$ python3 -q
>>> import numpy as np
>>> import numpy.linalg as la
>>> np.set_printoptions(suppress=True, linewidth=140)
>>> rd = lambda a: np.round(a, 4) + 0
>>> F = np.loadtxt("dump.csv", delimiter=",")
>>> F
array([[ 1., -3., -3.,  2.,  2.,  0.],
       [ 0.,  1., -3., -3.,  2.,  2.],
       [ 2.,  0.,  1., -3., -3.,  2.],
       [ 2.,  2.,  0.,  1., -3., -3.],
       [-3.,  2.,  2.,  0.,  1., -3.],
       [-3., -3.,  2.,  2.,  0.,  1.]])
>>> np.trace(F)
np.float64(6.0)
>>> rd(np.abs(la.eigvals(F)).max())
np.float64(7.2111)
>>> np.allclose(F @ F.T, F.T @ F)
True
>>> (F + F.T) / 2
array([[ 1. , -1.5, -0.5,  2. , -0.5, -1.5],
       [-1.5,  1. , -1.5, -0.5,  2. , -0.5],
       [-0.5, -1.5,  1. , -1.5, -0.5,  2. ],
       [ 2. , -0.5, -1.5,  1. , -1.5, -0.5],
       [-0.5,  2. , -0.5, -1.5,  1. , -1.5],
       [-1.5, -0.5,  2. , -0.5, -1.5,  1. ]])
>>> la.determinant(F)
Traceback (most recent call last):
  File "<python-input-10>", line 1, in <module>
    la.determinant(F)
    ^^^^^^^^^^^^^^
AttributeError: module 'numpy.linalg' has no attribute 'determinant'
>>> K = np.array([[4, 0, 0, 0, 8, 3],
...     [0, 0, 4, 4, 0, 0],
...     [0, 7, -6, 8, 0, 0],
...     [0, -7, -2, 9, 0, 0],
...     [3, 0, 0, 0, -9, -6],
...     [9, 0, 0, 0, -6, 2]])
>>> W = np.array([[-4, -2, 5, 1, 5, 3],
...     [4, -3, -2, 2, 5, -2],
...     [-2, 1, -5, -4, 0, 2],
...     [-4, 2, 1, -5, 5, 0],
...     [-4, 3, 2, 0, -4, 1],
...     [-5, -1, 2, -4, 3, 2]])
>>> beta = np.array([-5, 0, -7, 3, -9, -3])
>>> hid = np.maximum(K @ W + beta, 0)
>>> la.matrix_rank(hid)
np.int64(6)
>>> hid
array([[ 0, 13, 35,  0,  0, 23],
       [ 0, 12,  0,  0, 11,  5],
       [ 3,  0, 17,  1, 66,  0],
       [ 0, 37, 26,  0,  1,  7],
       [49,  0,  0, 30, 24,  0],
       [ 0,  0, 30,  4, 66, 22]])
>>> basis = np.array([[-1, 1, -2],
...     [3, -2, 3],
...     [-2, -3, 2],
...     [1, -2, 2],
...     [1, -3, 2],
...     [3, -3, -2]])
>>> (hid @ basis).round(6).argmax(axis=1)
array([2, 0, 2, 2, 2, 2])
>>> rng = np.random.default_rng(825791)
>>> M = np.triu(rng.random((4, 4)) < 0.6, 1).astype(int)
>>> M = M + M.T
>>> M
array([[0, 0, 0, 1],
       [0, 0, 0, 0],
       [0, 0, 0, 1],
       [1, 0, 1, 0]])
>>> # column 2 repeats column 0
>>> np.kron(np.eye(2, dtype=int), M)
array([[0, 0, 0, 1, 0, 0, 0, 0],
       [0, 0, 0, 0, 0, 0, 0, 0],
       [0, 0, 0, 1, 0, 0, 0, 0],
       [1, 0, 1, 0, 0, 0, 0, 0],
       [0, 0, 0, 0, 0, 0, 0, 1],
       [0, 0, 0, 0, 0, 0, 0, 0],
       [0, 0, 0, 0, 0, 0, 0, 1],
       [0, 0, 0, 0, 1, 0, 1, 0]])
>>> rd(np.poly(M))
array([ 1.,  0., -2.,  0.,  0.])
>>> rd(la.eigvals(M).sum().real)
np.float64(0.0)
>>> np.einsum("ij,ji->", M, M)
np.int64(4)
>>> rd(la.det(M.T))
np.float64(0.0)
>>> rd(la.det(2 * M)), rd(la.det(M))
(np.float64(0.0), np.float64(0.0))
>>> M[3] @ M[2]
np.int64(0)
>>> la.norm(M, axis=1).argmax()
np.int64(3)
>>> rd(la.norm(M, axis=0))
array([1.    , 0.    , 1.    , 1.4142])
>>> rd(la.norm(M, "nuc"))
np.float64(2.8284)
>>> rd(la.norm(M) ** 2 / la.norm(M, 2) ** 2)
np.float64(2.0)
>>> E = np.load("w.npy")
>>> E
array([[ 1.8758,  1.9132,  0.5432,  0.545 ,  0.4379],
       [-0.5421,  1.1985,  0.3652,  1.7161,  0.4552],
       [ 0.0955,  0.2715,  0.4493,  2.5104,  0.044 ],
       [ 0.5981,  2.9173, -0.3433,  0.4415, -0.8017],
       [ 2.2203, -1.3265,  0.6888, -4.4147, -1.4736],
       [ 1.731 , -2.4877,  1.2189, -1.1175, -0.8326],
       [ 1.5714,  1.0428,  2.1856, -3.8072, -1.4736],
       [ 1.4801, -0.8182,  0.3708, -0.8861, -0.1432],
       [ 0.5739,  1.7631, -0.417 ,  1.0298, -1.0059],
       [ 1.8892,  1.2738,  1.2323, -4.5679, -2.2888],
       [ 2.4668, -0.3506,  0.6901,  1.4694, -1.2996],
       [-0.8725,  0.9115, -3.0172, -2.1464,  0.2644],
       [ 3.0653, -1.0145,  2.5058, -0.9205, -1.0323],
       [-0.4722,  3.7076, -0.2295, -0.9385, -0.9979],
       [-1.3313,  1.2156,  0.0413,  1.7853,  1.3671],
       [-1.5833, -3.9958, -0.7305, -2.9003, -0.1932],
       [-0.8866,  2.7491, -2.1271,  3.4742,  0.8931],
       [ 0.4168,  0.6056, -1.9695, -2.6168,  0.6855],
       [ 0.1594,  4.1645,  0.9217,  3.6845,  0.7931],
       [-1.3537,  3.4733,  2.008 ,  1.0387,  0.2517],
       [-1.3743, -0.6988, -2.2066, -0.1554, -0.5996],
       [-0.9949, -2.8451, -0.4248, -1.1224, -0.812 ],
       [-2.9156,  4.5178, -1.503 ,  3.3658,  1.8998],
       [-3.1604,  1.6031, -0.2845,  0.62  ,  0.5475],
       [ 1.9125,  2.5778,  1.6519,  1.2594, -0.3997],
       [ 0.9874,  4.983 ,  0.8657,  1.734 , -0.2375],
       [-1.4101,  2.0359, -0.9325,  1.504 ,  0.9055],
       [ 1.8537, -7.3897,  1.0551, -5.5476, -1.3255],
       [ 1.7647,  0.5798, -0.3597,  0.9324, -1.1873],
       [-1.8707,  1.7123, -1.1775,  1.2142,  0.9129],
       [-0.1531, -2.9865,  0.5512, -2.9863, -0.0825],
       [-0.7785,  1.9168,  0.3398,  2.5636,  1.0342],
       [ 3.3602,  3.4773,  2.5301,  0.5393, -0.9404],
       [-1.8542, -1.5701, -1.6559,  2.0166,  0.8944],
       [-3.1434,  1.0049,  0.4348,  0.683 ,  0.9054],
       [-3.0048, -0.6646, -0.8217,  1.2226,  1.5319],
       [ 0.6739, -3.9608, -0.3321, -0.1879,  0.4517],
       [ 0.28  ,  0.0574,  1.7934, -2.0286,  0.0073],
       [-0.2638,  2.9227, -0.4377,  0.1599, -0.5608],
       [-0.1215,  0.8868, -0.6212,  0.8383,  1.044 ]])
>>> F @ (-1.0) ** np.arange(6)
array([ 1., -1.,  1., -1.,  1., -1.])
>>> B = E / np.sqrt((E ** 2).mean(axis=1, keepdims=True))
>>> rd(la.norm(B, axis=1))
array([2.2361, 2.2361, 2.2361, 2.2361, 2.2361, 2.2361, 2.2361, 2.2361, 2.2361, 2.2361, 2.2361, 2.2361, 2.2361, 2.2361, 2.2361, 2.2361,
       2.2361, 2.2361, 2.2361, 2.2361, 2.2361, 2.2361, 2.2361, 2.2361, 2.2361, 2.2361, 2.2361, 2.2361, 2.2361, 2.2361, 2.2361, 2.2361,
       2.2361, 2.2361, 2.2361, 2.2361, 2.2361, 2.2361, 2.2361, 2.2361])
>>> la.matrix_rank(B) == la.matrix_rank(E)
np.True_
>>> la.matrix_rank(E - E.mean(axis=1, keepdims=True))
np.int64(4)
>>> Xc = E - E.mean(axis=1)
Traceback (most recent call last):
  File "<python-input-42>", line 1, in <module>
    Xc = E - E.mean(axis=1)
         ~~^~~~~~~~~~~~~~~~
ValueError: operands could not be broadcast together with shapes (40,5) (40,) 
>>> Xc = E - E.mean(axis=0)
>>> Uu, sig, Vt = la.svd(Xc, full_matrices=False)
>>> rd(Vt[0] * np.sign(Vt[0, np.abs(Vt[0]).argmax()]))
array([-0.2319,  0.7138, -0.0936,  0.6295,  0.1782])
>>> np.abs(Vt[0]).argmax()
np.int64(1)
>>> rd((sig ** 2).sum() ** 2 / (sig ** 4).sum())
np.float64(2.4582)
>>> rd(sig)
array([19.8126, 13.1079,  8.6423,  5.8584,  3.3042])
>>> np.searchsorted(np.cumsum(sig ** 2) / (sig ** 2).sum(), 0.9) + 1
np.int64(3)
>>> la.matrix_rank(Xc)
np.int64(5)
>>> W0 = np.loadtxt("mat.csv", delimiter=",")
>>> W0
array([[ 0.,  0., 11.,  0.],
       [ 0.,  2.,  5.,  0.],
       [ 1., 14.,  0.,  6.],
       [ 6.,  0., 16.,  6.],
       [ 0.,  0.,  5.,  0.],
       [ 0.,  0.,  9.,  0.],
       [ 0.,  0.,  5., 19.],
       [ 0.,  0., 14.,  0.],
       [ 4.,  0., 12.,  2.],
       [ 0.,  6.,  0.,  0.],
       [ 0., 10.,  0.,  6.],
       [ 0., 10.,  0., 16.],
       [ 0.,  0.,  8.,  0.],
       [ 0., 18.,  0.,  0.],
       [ 0.,  0.,  3.,  2.],
       [ 0.,  4.,  3.,  0.],
       [ 2., 14.,  0.,  0.],
       [ 1.,  0.,  9.,  8.],
       [ 0.,  0., 12., 14.],
       [ 0., 10.,  0.,  0.],
       [ 3.,  0.,  7.,  0.],
       [ 4.,  0.,  7.,  0.],
       [ 5.,  2.,  0.,  8.],
       [ 4.,  0.,  5., 19.],
       [ 7.,  2.,  4.,  0.],
       [ 0., 16.,  0.,  2.],
       [ 0.,  0.,  4.,  0.],
       [12.,  2.,  5.,  1.],
       [ 0.,  6.,  0.,  0.],
       [ 0.,  0.,  6.,  0.],
       [ 0.,  0.,  0.,  0.],
       [ 4., 16.,  0.,  0.],
       [ 0., 18.,  0.,  0.],
       [ 0.,  0.,  5.,  7.],
       [ 7.,  8.,  0.,  6.],
       [ 0.,  6.,  0.,  0.],
       [ 1.,  6.,  0.,  0.],
       [ 0.,  8.,  0.,  0.],
       [ 1.,  0.,  4.,  3.],
       [ 4.,  0.,  7., 12.],
       [ 9.,  0.,  7.,  0.],
       [ 5.,  0.,  5., 13.]])
>>> idx = W0[:, 3] > np.median(W0[:, 3])
>>> r0 = W0[idx].mean(axis=0) - W0[~idx].mean(axis=0)
>>> idx.astype(int)
array([0, 0, 1, 1, 0, 0, 1, 0, 1, 0, 1, 1, 0, 0, 1, 0, 0, 1, 1, 0, 0, 0, 1, 1, 0, 1, 0, 1, 0, 0, 0, 0, 0, 1, 1, 0, 0, 0, 1, 1, 0, 1])
>>> np.argsort(-np.abs(r0).round(6), kind="stable")
array([3, 0, 1, 2])
>>> rd(r0)
array([ 1.5278, -1.3889,  1.1389,  8.3333])
>>> ((W0 - W0.mean(axis=0)) @ r0 > 0).astype(int)
array([0, 0, 1, 1, 0, 0, 1, 0, 1, 0, 1, 1, 0, 0, 0, 0, 0, 1, 1, 0, 0, 0, 1, 1, 0, 0, 0, 0, 0, 0, 0, 0, 0, 1, 1, 0, 0, 0, 0, 1, 0, 1])
>>> hat = E @ la.solve(E.T @ E, E.T)
>>> np.allclose(hat @ hat, hat)
True
>>> rd(hat @ E[:, 4])
array([ 0.4379,  0.4552,  0.044 , -0.8017, -1.4736, -0.8326, -1.4736, -0.1432, -1.0059, -2.2888, -1.2996,  0.2644, -1.0323, -0.9979,
        1.3671, -0.1932,  0.8931,  0.6855,  0.7931,  0.2517, -0.5996, -0.812 ,  1.8998,  0.5475, -0.3997, -0.2375,  0.9055, -1.3255,
       -1.1873,  0.9129, -0.0825,  1.0342, -0.9404,  0.8944,  0.9054,  1.5319,  0.4517,  0.0073, -0.5608,  1.044 ])
>>> rd(la.eigvalsh(hat))
array([0., 0., 0., 0., 0., 0., 0., 0., 0., 0., 0., 0., 0., 0., 0., 0., 0., 0., 0., 0., 0., 0., 0., 0., 0., 0., 0., 0., 0., 0., 0., 0., 0.,
       0., 0., 1., 1., 1., 1., 1.])
>>> x = np.array([2, 3, -3, 0])
>>> (W0 @ x).argmax()
np.int64(31)
>>> W0 @ np.ones(4)
array([11.,  7., 21., 28.,  5.,  9., 24., 14., 18.,  6., 16., 26.,  8., 18.,  5.,  7., 16., 18., 26., 10., 10., 11., 15., 28., 13., 18.,
        4., 20.,  6.,  6.,  0., 20., 18., 12., 21.,  6.,  7.,  8.,  8., 23., 16., 23.])
>>> Xc = W0 - W0.mean(axis=1)
Traceback (most recent call last):
  File "<python-input-66>", line 1, in <module>
    Xc = W0 - W0.mean(axis=1)
         ~~~^~~~~~~~~~~~~~~~~
ValueError: operands could not be broadcast together with shapes (42,4) (42,) 
>>> Xc = W0 - W0.mean(axis=0)
>>> Uu, sig, Vt = la.svd(Xc, full_matrices=False)
>>> rd(sig ** 2 / (sig ** 2).sum())
array([0.5173, 0.3099, 0.0888, 0.0839])
>>> rd((sig ** 2).sum() ** 2 / (sig ** 4).sum())
np.float64(2.6413)
>>> rd(Vt[0] * np.sign(Vt[0, np.abs(Vt[0]).argmax()]))
array([-0.0992,  0.7764, -0.5105, -0.356 ])
>>> rd(Xc.mean(axis=0))
array([0., 0., 0., 0.])
>>> (np.sign(Uu[:, 0]) == np.sign(Uu[0, 0])).astype(int)
array([1, 1, 0, 1, 1, 1, 1, 1, 1, 0, 0, 0, 1, 0, 1, 0, 0, 1, 1, 0, 1, 1, 1, 1, 1, 0, 1, 1, 0, 1, 0, 0, 0, 1, 0, 0, 0, 0, 1, 1, 1, 1])
>>> rd(np.abs(Vt[-1]))
array([0.5188, 0.4366, 0.7337, 0.0446])
>>> hat = W0 @ la.solve(W0.T @ W0, W0.T)
>>> rd(np.trace(hat))
np.float64(4.0)
>>> rd(la.eigvalsh(hat))
array([0., 0., 0., 0., 0., 0., 0., 0., 0., 0., 0., 0., 0., 0., 0., 0., 0., 0., 0., 0., 0., 0., 0., 0., 0., 0., 0., 0., 0., 0., 0., 0., 0.,
       0., 0., 0., 0., 0., 1., 1., 1., 1.])
>>> np.allclose(hat @ hat, hat)
True
>>> la.matrix_rank(np.eye(42) - hat)
np.int64(38)
>>> rd(hat @ W0[:, 2])
array([11.,  5.,  0., 16.,  5.,  9.,  5., 14., 12.,  0.,  0.,  0.,  8.,  0.,  3.,  3.,  0.,  9., 12.,  0.,  7.,  7.,  0.,  5.,  4.,  0.,
        4.,  5.,  0.,  6.,  0.,  0.,  0.,  5.,  0.,  0.,  0.,  0.,  4.,  7.,  7.,  5.])
>>> mat = np.load("run13.npy")
>>> mat
array([[1, 2, 3, 0, 2, 2, 0, 3, 2],
       [2, 1, 2, 3, 0, 2, 2, 0, 3],
       [3, 2, 1, 2, 3, 0, 2, 2, 0],
       [0, 3, 2, 1, 2, 3, 0, 2, 2],
       [2, 0, 3, 2, 1, 2, 3, 0, 2],
       [2, 2, 0, 3, 2, 1, 2, 3, 0],
       [0, 2, 2, 0, 3, 2, 1, 2, 3],
       [3, 0, 2, 2, 0, 3, 2, 1, 2],
       [2, 3, 0, 2, 2, 0, 3, 2, 1]])
>>> [round(float(la.det(mat[:i, :i])), 2) + 0 for i in range(1, 10)]
[1.0, -3.0, 8.0, 44.0, 80.0, 21.0, 1.0, -144.0, 4860.0]
>>> np.all(la.eigvalsh(mat) > 0)
np.False_
>>> rd(la.eigvalsh(mat).min())
np.float64(-6.0)
>>> try:
...     la.cholesky(mat)
... except la.LinAlgError as e:
...     print("failed:", e)
... 
failed: Matrix is not positive definite
>>> O, Rm = la.qr(mat)
>>> rd(abs(Rm[0, 0])), rd(la.norm(mat[:, 0]))
(np.float64(5.9161), np.float64(5.9161))
>>> rd(np.abs(np.diag(Rm)))
array([5.9161, 4.855 , 4.3394, 2.2516, 2.0398, 1.956 , 1.9005, 1.5339, 1.4889])
>>> O.shape, Rm.shape
((9, 9), (9, 9))
>>> gram = mat.T @ mat
>>> np.trace(gram), (mat ** 2).sum()
(np.int64(315), np.int64(315))
>>> np.allclose(gram, gram.T)
True
>>> rd(la.eigvalsh(gram)[::-1])
array([225.    ,  36.    ,  36.    ,   6.4115,   6.4115,   1.8152,   1.8152,   0.7733,   0.7733])
>>> la.matrix_rank(gram)
np.int64(9)
>>> (mat @ mat.T).shape
(9, 9)
>>> rd(la.svd(mat, compute_uv=False) ** 2)
array([225.    ,  36.    ,  36.    ,   6.4115,   6.4115,   1.8152,   1.8152,   0.7733,   0.7733])
>>> mat @ (-1.0) ** np.arange(9)
array([ 1.,  3.,  3., -3.,  7., -3.,  3.,  3.,  1.])
>>> np.allclose(mat @ mat.T, mat.T @ mat)
True
>>> rd(np.sort(np.abs(np.fft.fft(mat[0])))), rd(np.sort(la.svd(mat, compute_uv=False)))
(array([ 0.8794,  0.8794,  1.3473,  1.3473,  2.5321,  2.5321,  6.    ,  6.    , 15.    ]), array([ 0.8794,  0.8794,  1.3473,  1.3473,  2.5321,  2.5321,  6.    ,  6.    , 15.    ]))
>>> rd(np.fft.fft(mat[0]))
array([15.    +0.j,  1.3473+0.j, -0.8794+0.j, -6.    +0.j,  2.5321+0.j,  2.5321+0.j, -6.    +0.j, -0.8794+0.j,  1.3473+0.j])
>>> mat @ np.ones(9)
array([15., 15., 15., 15., 15., 15., 15., 15., 15.])
>>> B = np.array([[0, -4, 2],
...     [-4, 3, 0],
...     [-2, 1, 4],
...     [3, -4, 4],
...     [-1, -4, -3],
...     [5, 1, 1],
...     [-2, 1, 2],
...     [-3, 5, 1],
...     [4, -2, -4]])
>>> np.einsum("ik,kj->ij", mat, B)
array([[ -7,  10,   5],
       [ 19, -17,  18],
       [-17, -13,  15],
       [  2,   8,   3],
       [ 11, -16,  21],
       [ -9,  -4,  18],
       [ -1,   3,  -7],
       [ 18, -12,  22],
       [-16,  -4,  10]])
>>> np.einsum("ik,kj->ji", mat, B)
array([[ -7,  19, -17,   2,  11,  -9,  -1,  18, -16],
       [ 10, -17, -13,   8, -16,  -4,   3, -12,  -4],
       [  5,  18,  15,   3,  21,  18,  -7,  22,  10]])
